% python3 -q
>>> import numpy as np
>>> from numpy import linalg as LA
>>> np.set_printoptions(precision=4, suppress=True, linewidth=200)
>>> data = np.load("data.npy")
>>> data
array([[-1.9803, -2.9535, -1.0039, -2.0145,  0.0467,  2.0259, -0.9729, -0.9564, -0.0371, -0.9679,  3.0073,  0.9907,  0.8865, -0.0722],
       [-1.9595, -2.9571, -0.9588, -1.9821,  0.0407,  2.0474, -0.985 , -1.0276,  0.0621, -1.0221,  2.9827,  1.0206,  0.978 , -0.0355],
       [-1.9371, -2.968 , -0.9915, -2.0128, -0.0263,  1.9557, -1.0425, -0.9209, -0.0582, -1.0124,  2.8899,  1.1096,  0.9777,  0.0536],
       [-2.0151, -3.0042, -0.9422, -1.9745, -0.065 ,  2.0184, -1.0438, -0.993 , -0.0397, -1.0497,  2.9752,  1.0291,  1.0357, -0.0366],
       [-1.9778, -2.9525, -0.9555, -2.0287, -0.0286,  1.8997, -0.995 , -1.0153,  0.0355, -1.025 ,  2.9038,  0.9385,  1.0521, -0.0316],
       [-2.0235, -3.0166, -0.9331, -2.0072, -0.101 ,  2.0624, -0.9439, -1.0016,  0.0936, -1.0101,  2.9632,  0.9211,  1.03  ,  0.0356],
       [-2.0306, -3.0573, -1.006 , -2.0134, -0.0414,  1.9913, -1.0801, -0.992 , -0.0207, -0.9874,  2.978 ,  0.9111,  1.0713, -0.0454],
       [-1.9705, -2.9565, -1.0328, -1.9765, -0.0103,  1.9923, -1.072 , -1.0447,  0.0113, -0.9407,  2.9499,  0.9497,  1.0068, -0.0344],
       [-2.0619, -2.9428, -1.0561, -1.9988,  0.0553,  1.9872, -1.0168, -1.0556,  0.0191, -0.9932,  2.9969,  1.048 ,  0.91  ,  0.0279],
       [-1.9229, -3.0197, -0.9698, -2.0093, -0.0527,  1.9647, -0.9592, -0.9717, -0.0035, -1.0068,  2.9897,  0.9867,  0.9768,  0.0051],
       [-2.0761, -2.9575, -0.9881, -1.9867,  0.0183,  1.9585, -0.9751, -0.9839,  0.092 , -0.9303,  2.9948,  1.0165,  1.0889,  0.0906],
       [-1.9891, -2.9344, -1.0064, -1.9908,  0.0321,  1.9596, -0.9316, -1.0731, -0.0014, -1.0525,  2.9975,  1.0354,  0.9915, -0.0215],
       [-2.0037, -3.0122, -1.0432, -2.0302,  0.0242,  2.0287, -0.9875, -1.0774, -0.0594, -0.9801,  3.0238,  0.9667,  1.02  , -0.0287],
       [-2.0602, -2.9422, -1.0382, -1.9521, -0.0579,  2.0578, -0.9677, -1.048 , -0.0259, -0.9711,  2.9976,  0.9364,  0.9695, -0.0117],
       [-1.9732, -2.928 , -0.936 , -1.9971,  0.0135,  1.9537, -0.9481, -0.9722, -0.0091, -1.0758,  2.976 ,  0.9181,  1.024 ,  0.0548],
       [-2.0541, -3.0613, -0.9805, -1.9969,  0.098 ,  1.9986, -0.9851, -1.0224,  0.0397, -0.9182,  2.9088,  0.9317,  0.9915, -0.0134],
       [-2.0795, -3.0178, -1.0041, -2.0296,  0.0467,  1.9803, -0.9743, -1.0568, -0.0183, -0.9664,  2.97  ,  0.9595,  1.0067,  0.0275],
       [-2.08  , -2.9797, -0.9516, -2.0936, -0.0515,  1.9367, -0.9319, -1.0557, -0.0521, -0.9546,  3.0259,  1.0879,  1.0043,  0.0026],
       [-1.9946, -3.0412, -1.032 , -1.9529,  0.048 ,  2.0022, -1.0288, -0.9103,  0.0423, -1.0337,  2.9303,  1.0309,  0.9553,  0.0833],
       [-1.9909, -2.954 , -0.9694, -1.9796, -0.0226,  2.0083, -0.9155, -1.055 ,  0.0367, -0.9688,  3.0379,  1.0137,  0.9568,  0.0557],
       [-1.9472, -3.0975, -1.0663, -2.0065, -0.0428,  2.0821, -1.0122, -1.0171,  0.016 , -0.985 ,  3.0207,  0.8829,  0.9835,  0.0005],
       [ 2.9638,  1.1006,  2.9669,  0.9627, -2.0509, -0.9437,  2.9522,  1.921 ,  0.0123, -0.0994, -0.027 ,  0.0296, -2.9936, -2.9349],
       [ 2.9818,  0.9468,  3.0335,  0.9108, -1.9646, -0.926 ,  3.0413,  2.042 ,  0.0259, -0.0203, -0.0541, -0.0933, -3.0277, -2.9634],
       [ 3.0853,  0.9751,  2.99  ,  1.0237, -2.0153, -0.9608,  3.0055,  2.0861, -0.0744, -0.0126, -0.0121,  0.0122, -3.0846, -3.0213],
       [ 3.0057,  1.0868,  2.9987,  1.0276, -2.0392, -1.0376,  2.9575,  1.974 , -0.0591, -0.0103, -0.004 , -0.0785, -2.948 , -3.0017],
       [ 3.0017,  1.0618,  2.9066,  1.0129, -2.0145, -0.9426,  3.0607,  1.9678,  0.0294, -0.0003, -0.0541, -0.0581, -2.9641, -2.9281],
       [ 3.0383,  0.9497,  3.007 ,  1.011 , -1.9342, -0.9906,  2.9843,  1.9668,  0.0444, -0.0764, -0.0142,  0.0295, -3.0454, -2.9492],
       [ 2.997 ,  1.0132,  2.9484,  0.9285, -2.0753, -1.1559,  3.0385,  2.0125,  0.0007,  0.1086, -0.0479,  0.0143, -2.9396, -2.9959],
       [ 2.9405,  1.0279,  3.0278,  1.0319, -1.9361, -0.951 ,  2.979 ,  1.9829, -0.1166, -0.0305, -0.0976, -0.0504, -3.0205, -2.9603],
       [ 2.983 ,  0.9999,  3.0174,  1.0318, -1.9842, -1.005 ,  2.9863,  1.9863, -0.0087,  0.0053,  0.0299, -0.0249, -3.0351, -2.9766],
       [ 3.0042,  0.9977,  3.0294,  1.0795, -1.9796, -1.0023,  3.0439,  2.0063,  0.0062, -0.0319,  0.0511, -0.0096, -3.067 , -3.0199],
       [ 2.9769,  1.0432,  2.929 ,  0.9521, -1.9714, -0.9367,  2.9386,  1.9874, -0.1301,  0.0177, -0.0886, -0.0195, -3.0909, -3.1011],
       [ 3.0182,  0.9517,  2.8907,  0.9758, -2.0488, -1.0119,  2.9609,  2.0014, -0.0504, -0.002 , -0.0501, -0.0224, -2.97  , -3.0133],
       [ 3.0206,  0.9772,  3.0844,  1.0312, -2.0064, -1.0235,  3.0102,  1.9976,  0.0168, -0.0481, -0.0731,  0.0446, -2.9613, -2.8901],
       [ 2.9829,  1.0663,  3.0786,  1.0256, -2.0392, -1.0764,  2.9491,  2.0006,  0.0634,  0.0208, -0.0018, -0.1067, -2.9668, -2.9644],
       [ 3.0346,  1.0392,  3.0752,  0.9476, -2.0069, -1.0531,  3.0339,  1.9886,  0.0191, -0.0155,  0.017 , -0.1019, -2.9604, -2.9579],
       [ 2.9317,  0.9778,  2.9418,  1.0414, -1.9375, -0.9235,  2.9429,  2.0041, -0.0545,  0.0588, -0.0222,  0.0379, -2.9313, -2.9371],
       [ 3.0097,  0.9877,  2.8618,  1.0506, -2.0685, -1.0242,  2.9759,  1.9241, -0.03  ,  0.0731, -0.0314,  0.0187, -3.0255, -3.0057],
       [ 2.9587,  1.0676,  2.9675,  0.9914, -1.9878, -1.0103,  2.9964,  1.9514,  0.0047, -0.0063,  0.0441,  0.0174, -2.9707, -2.9826],
       [ 2.9887,  0.9826,  2.9784,  0.9248, -1.9797, -1.0638,  3.0232,  1.9851,  0.0412, -0.0232,  0.0217,  0.0427, -3.0778, -3.0182],
       [ 3.0074,  0.992 ,  3.0327,  0.9354, -1.983 , -1.0184,  2.913 ,  2.0103,  0.0651, -0.0407, -0.0486, -0.0639, -3.0331, -2.9987],
       [ 3.0503,  1.0567,  2.9903,  1.0465, -2.0876, -1.0737,  2.9799,  1.9517,  0.052 , -0.0045, -0.0416, -0.0525, -3.0247, -3.0266]])
>>> cen = (data - data.mean(axis=0)) / data.std(axis=0)
>>> cen.std(axis=0)
array([1., 1., 1., 1., 1., 1., 1., 1., 1., 1., 1., 1., 1., 1.])
>>> coef = LA.lstsq(np.delete(cen, 9, axis=1), cen[:, 9])[0]
>>> coef
array([-2.2601, -0.4318, -1.5051,  0.7748, -0.1367, -0.9589,  1.3663,  0.7518,  0.002 , -0.3252, -0.1052,  0.2192, -0.9954])
>>> np.abs(coef).argmax()
np.int64(0)
>>> np.round(1 - np.var(cen[:, 9] - np.delete(cen, 9, axis=1) @ coef), 4)
np.float64(0.9956)
